$ python3 -q
>>> import numpy as np
>>> np.set_printoptions(precision=3, suppress=True, linewidth=200, sign=" ")
>>> def rd(a):
...     return np.round(a, 3) + 0
... 
>>> J = np.loadtxt("x.csv", delimiter=",")
>>> print(J)
[[ 2.95   0.019  1.893 -0.113  2.118]
 [-0.046 -0.853  3.123  1.954  1.929]
 [-2.827 -1.84   3.929  3.89   2.001]
 [ 0.084  0.022  0.048 -0.025  0.115]
 [ 5.843  0.033  4.047  0.076  4.018]]
>>> print(rd(np.poly(J)))
[  1.    -10.019  20.017   1.058  -0.409   0.04 ]
>>> print(rd(np.linalg.det(J.T)))
-0.04
>>> print(rd(np.linalg.eigvals(J).sum().real))
10.019
>>> print(rd(np.einsum("ii->", J)))
10.019
>>> W0 = np.load("out15.npy")
>>> print(W0)
[[ -4  -8  12   4   8 -12]
 [  8  12  -8  -8 -12   8]
 [  4  -8  -8  -4   8   8]
 [ -1  -2   3   5  10 -15]
 [  2   3  -2 -10 -15  10]
 [  1  -2  -2  -5  10  10]]
>>> print((W0 - W0.T) / 2)
[[  0.   -8.    4.    2.5   3.   -6.5]
 [  8.    0.    0.   -3.   -7.5   5. ]
 [ -4.    0.    0.   -3.5   5.    5. ]
 [ -2.5   3.    3.5   0.   10.   -5. ]
 [ -3.    7.5  -5.  -10.    0.    0. ]
 [  6.5  -5.   -5.    5.    0.    0. ]]
>>> print(np.linalg.matrix_power(W0, 2))
[[   0 -120  -60    0  -40  -20]
 [  24  108   48    8   36   16]
 [ -84  -48  132  -28  -16   44]
 [   0   10    5    0 -210 -105]
 [  -2   -9   -4   42  189   84]
 [   7    4  -11 -147  -84  231]]
>>> print(np.allclose(W0, W0.T))
False
